In [1]: import numpy as np

In [2]: import numpy.linalg as la

In [3]: np.set_printoptions(suppress=True, linewidth=160)

In [4]: arr = np.loadtxt("case16.csv", delimiter=",")

In [5]: arr
Out[5]: 
array([[-0.82, -1.64,  0.01,  0.65],
       [-1.64,  1.03,  0.19,  0.3 ],
       [ 0.01,  0.19, -0.65,  0.76],
       [ 0.65,  0.3 ,  0.76,  0.44]])

In [6]: # equal to its transpose

In [7]: f = np.array([1, -3, 0, -3])

In [8]: M2 = arr + np.outer(f, np.eye(4)[2])

In [9]: round(float(la.det(M2) / la.det(arr)), 2), round(float(1 + la.solve(arr, f)[2]), 2)
Out[9]: (-1.55, -1.55)

In [10]: la.matrix_rank(M2 - arr)
Out[10]: np.int64(1)

In [11]: M2 = np.array([[-1]])

In [12]: C = np.array([[0]])

In [13]: K = np.block([[M2, np.array([[-1]])], [np.zeros((1, 1)), C]])

In [14]: K
Out[14]: 
array([[-1., -1.],
       [ 0.,  0.]])

In [15]: # rows and columns are dependent

In [16]: round(la.norm(K) ** 2 / la.norm(K, 2) ** 2, 2)
Out[16]: np.float64(1.0)

In [17]: np.round(la.norm(K, axis=1), 2)
Out[17]: array([1.41, 0.  ])

In [18]: np.round(la.norm(K, axis=0), 2)
Out[18]: array([1., 1.])

In [19]: left, sv, vt = la.svd(K)

In [20]: sv.round(2)
Out[20]: array([1.41, 0.  ])

In [21]: M2 = left[:, :1] @ np.diag(sv[:1]) @ vt[:1]

In [22]: round(float(la.norm(K - M2, 2)), 2), sv[1]
Out[22]: (0.0, np.float64(0.0))

In [23]: np.round(np.abs(K - M2).max(), 2)
Out[23]: np.float64(0.0)

In [24]: np.poly(K)
Out[24]: array([1., 1., 0.])

In [25]: np.round(la.eigvals(K).sum().real, 2)
Out[25]: np.float64(-1.0)

In [26]: round(float(la.det(K.T)), 2)
Out[26]: 0.0

In [27]: np.round(la.det(2 * K), 2), round(float(la.det(K)), 2)
Out[27]: (np.float64(0.0), 0.0)

In [28]: np.kron(np.eye(2, dtype=int), K)
Out[28]: 
array([[-1., -1., -0., -0.],
       [ 0.,  0.,  0.,  0.],
       [-0., -0., -1., -1.],
       [ 0.,  0.,  0.,  0.]])

In [29]: rk = la.matrix_rank(K)

In [30]: rk
Out[30]: np.int64(1)

In [31]: N = la.svd(K)[2][rk:].T

In [32]: [int(la.matrix_rank(K[:i])) for i in range(1, len(K) + 1)]
Out[32]: [1, 1]

In [33]: K @ N
Out[33]: 
array([[0.],
       [0.]])

In [34]: N.shape
Out[34]: (2, 1)

In [35]: N[:, 0] / N[np.abs(N[:, 0]).round(6).argmax(), 0]
Out[35]: array([ 1., -1.])

In [36]: feats = np.array([[0, 0, -6], [-8, 0, 0], [0, 3, 0]])

In [37]: feats
Out[37]: 
array([[ 0,  0, -6],
       [-8,  0,  0],
       [ 0,  3,  0]])

In [38]: hat = np.triu(np.array([[1, 0, 0], [1, 3, 3], [2, 2, 2]]), 1) + np.eye(3)

In [39]: M2 = hat @ feats @ la.inv(hat)

In [40]: round(la.det(M2), 2)
Out[40]: np.float64(144.0)

In [41]: rng = np.random.default_rng(58)

In [42]: lab = rng.permutation(3)

In [43]: lab
Out[43]: array([0, 2, 1])

In [44]: M2 = feats[lab][:, lab]

In [45]: np.round(np.sort(np.abs(la.eigvals(M2))), 2)
Out[45]: array([5.24, 5.24, 5.24])

In [46]: np.trace(M2)
Out[46]: np.int64(0)

In [47]: np.diag(M2)
Out[47]: array([0, 0, 0])

In [48]: M2
Out[48]: 
array([[ 0, -6,  0],
       [ 0,  0,  3],
       [-8,  0,  0]])

In [49]: m1 = np.load("x.npy")

In [50]: m1
Out[50]: 
array([[-3,  9,  0, -6],
       [ 0, -4, -6,  5],
       [ 0,  0,  0,  2],
       [ 0,  0,  0, -5]])

In [51]: # looks like rank 3

In [52]: left, sv, vt = la.svd(m1)

In [53]: vecs = vt[:(sv > 1e-8).sum()]

In [54]: x0 = m1[0] + -2 * m1[1] + rng.integers(2) * np.eye(4)[2]

In [55]: x0
Out[55]: array([ -3.,  17.,  13., -16.])

In [56]: round(float(la.norm(x0 - vecs.T @ vecs @ x0)), 2)
Out[56]: 0.21

In [57]: la.matrix_rank(np.vstack([m1, x0]))
Out[57]: np.int64(4)

In [58]: np.allclose(vecs.T @ vecs @ x0, x0)
Out[58]: False

In [59]: np.round(np.diag(vecs.T @ vecs), 2)
Out[59]: array([0.14, 0.9 , 0.96, 1.  ])

In [60]: W0 = np.array([[1.5, -1.2, 0.1, 0.5],
    ...:     [4.0, -0.9, -0.1, -2.0],
    ...:     [-5.0, 1.3, -0.1, 0.4]])

In [61]: # column 0 is much longer than the rest

In [62]: f, r1 = W0[2], W0[1]

In [63]: f @ r1
Out[63]: np.float64(-21.96)

In [64]: np.round(f @ f, 2)
Out[64]: np.float64(26.86)

In [65]: pr = (f @ r1) / (f @ f) * f

In [66]: round((r1 - pr) @ f, 2)
Out[66]: np.float64(-0.0)

In [67]: pr.round(2)
Out[67]: array([ 4.09, -1.06,  0.08, -0.33])

In [68]: la.matrix_rank(np.outer(f, r1))
Out[68]: np.int64(1)

In [69]: np.round(r1 - pr, 2)
Out[69]: array([-0.09,  0.16, -0.18, -1.67])

In [70]: round(float(la.norm(f + r1) ** 2 + la.norm(f - r1) ** 2), 2)
Out[70]: 95.36

In [71]: M2 = W0 + rng.integers(-2, 3, (3, 1)) @ rng.integers(-2, 3, (1, 4))

In [72]: M2
Out[72]: 
array([[ 3.5, -3.2,  2.1,  4.5],
       [ 6. , -2.9,  1.9,  2. ],
       [-6. ,  2.3, -1.1, -1.6]])

In [73]: la.matrix_rank(M2 - W0, tol=1e-8)
Out[73]: np.int64(1)

In [74]: np.round(la.svd(M2 - W0, compute_uv=False), 2) + 0
Out[74]: array([7.94, 0.  , 0.  ])

In [75]: J = np.array([[-1.79, -1.87, 3.85],
    ...:     [-1.94, -3.76, -3.23],
    ...:     [-3.51, 0.26, 0.34],
    ...:     [-3.22, -0.55, -3.17],
    ...:     [-0.33, -2.26, 4.54],
    ...:     [2.32, 0.96, 5.14],
    ...:     [-2.87, 1.01, 0.42],
    ...:     [0.93, 2.64, 2.16],
    ...:     [-2.34, 2.33, -0.11],
    ...:     [0.82, -4.72, -1.7],
    ...:     [-0.13, 1.76, -0.86],
    ...:     [-1.42, 0.68, 2.06],
    ...:     [-0.26, -1.42, 1.31],
    ...:     [0.43, 1.13, -1.26],
    ...:     [-0.51, 1.12, 0.99],
    ...:     [0.69, -0.62, -2.99]])

In [76]: left, sv, vt = la.svd(J, full_matrices=False)

In [77]: (sv > 1e-8).sum()
Out[77]: np.int64(3)

In [78]: left.shape, sv.shape, vt.shape
Out[78]: ((16, 3), (3,), (3, 3))

In [79]: np.round(sv / sv[0], 2)
Out[79]: array([1.  , 0.74, 0.66])
